% python3 -q
>>> import numpy as np
>>> np.set_printoptions(suppress=True, linewidth=140)
>>> rd = lambda a: np.round(a, 3) + 0
>>> K = np.loadtxt("mat.csv", delimiter=",")
>>> K
array([[ 32.,  29.,  30.,  20.,  41.,  15.,  55.,  34.,  32.],
       [ 29.,  62.,  49.,  29.,  56.,  22.,  64.,  34.,  65.],
       [ 30.,  49.,  59.,  40.,  52.,  28.,  74.,  50.,  73.],
       [ 20.,  29.,  40.,  39.,  32.,  28.,  54.,  46.,  49.],
       [ 41.,  56.,  52.,  32.,  77.,  31.,  79.,  37.,  59.],
       [ 15.,  22.,  28.,  28.,  31.,  32.,  40.,  35.,  32.],
       [ 55.,  64.,  74.,  54.,  79.,  40., 113.,  76.,  84.],
       [ 34.,  34.,  50.,  46.,  37.,  35.,  76.,  74.,  62.],
       [ 32.,  65.,  73.,  49.,  59.,  32.,  84.,  62., 101.]])
>>> U, sv, VT = np.linalg.svd(K)
>>> print(rd(sv))
[460.488  52.093  40.181  19.562   8.918   5.197   2.56    0.      0.   ]
>>> np.argmax(sv[:-1] / (sv[1:] + 1e-6)) + 1
np.int64(7)
>>> M2 = U[:, :7] @ np.diag(sv[:7]) @ VT[:7]
>>> rd(np.abs(K - M2).max())
np.float64(0.0)
>>> rd(M2)
array([[ 32.,  29.,  30.,  20.,  41.,  15.,  55.,  34.,  32.],
       [ 29.,  62.,  49.,  29.,  56.,  22.,  64.,  34.,  65.],
       [ 30.,  49.,  59.,  40.,  52.,  28.,  74.,  50.,  73.],
       [ 20.,  29.,  40.,  39.,  32.,  28.,  54.,  46.,  49.],
       [ 41.,  56.,  52.,  32.,  77.,  31.,  79.,  37.,  59.],
       [ 15.,  22.,  28.,  28.,  31.,  32.,  40.,  35.,  32.],
       [ 55.,  64.,  74.,  54.,  79.,  40., 113.,  76.,  84.],
       [ 34.,  34.,  50.,  46.,  37.,  35.,  76.,  74.,  62.],
       [ 32.,  65.,  73.,  49.,  59.,  32.,  84.,  62., 101.]])
>>> rd(np.linalg.norm(K - M2) / np.linalg.norm(K))
np.float64(0.0)
>>> evals, evecs = np.linalg.eigh(M2)
>>> x = np.array([0, -3, -1, 1, 0, -3, 2, 0, -1])
>>> rd(np.abs(M2).sum(axis=1).max()), rd(np.abs(evals).max())
(np.float64(639.0), np.float64(460.488))
>>> rd(x @ M2 @ x / (x @ x)), rd(evals[0]), rd(evals[-1])
(np.float64(35.96), np.float64(0.0), np.float64(460.488))
>>> rd(evecs * np.maximum(evals, 0) @ evecs.T)
array([[ 32.,  29.,  30.,  20.,  41.,  15.,  55.,  34.,  32.],
       [ 29.,  62.,  49.,  29.,  56.,  22.,  64.,  34.,  65.],
       [ 30.,  49.,  59.,  40.,  52.,  28.,  74.,  50.,  73.],
       [ 20.,  29.,  40.,  39.,  32.,  28.,  54.,  46.,  49.],
       [ 41.,  56.,  52.,  32.,  77.,  31.,  79.,  37.,  59.],
       [ 15.,  22.,  28.,  28.,  31.,  32.,  40.,  35.,  32.],
       [ 55.,  64.,  74.,  54.,  79.,  40., 113.,  76.,  84.],
       [ 34.,  34.,  50.,  46.,  37.,  35.,  76.,  74.,  62.],
       [ 32.,  65.,  73.,  49.,  59.,  32.,  84.,  62., 101.]])
>>> rd(np.linalg.eigvalsh(M2[1:, 1:]))
array([  0.   ,   2.34 ,   5.024,   8.826,  15.819,  33.811,  51.665, 439.515])
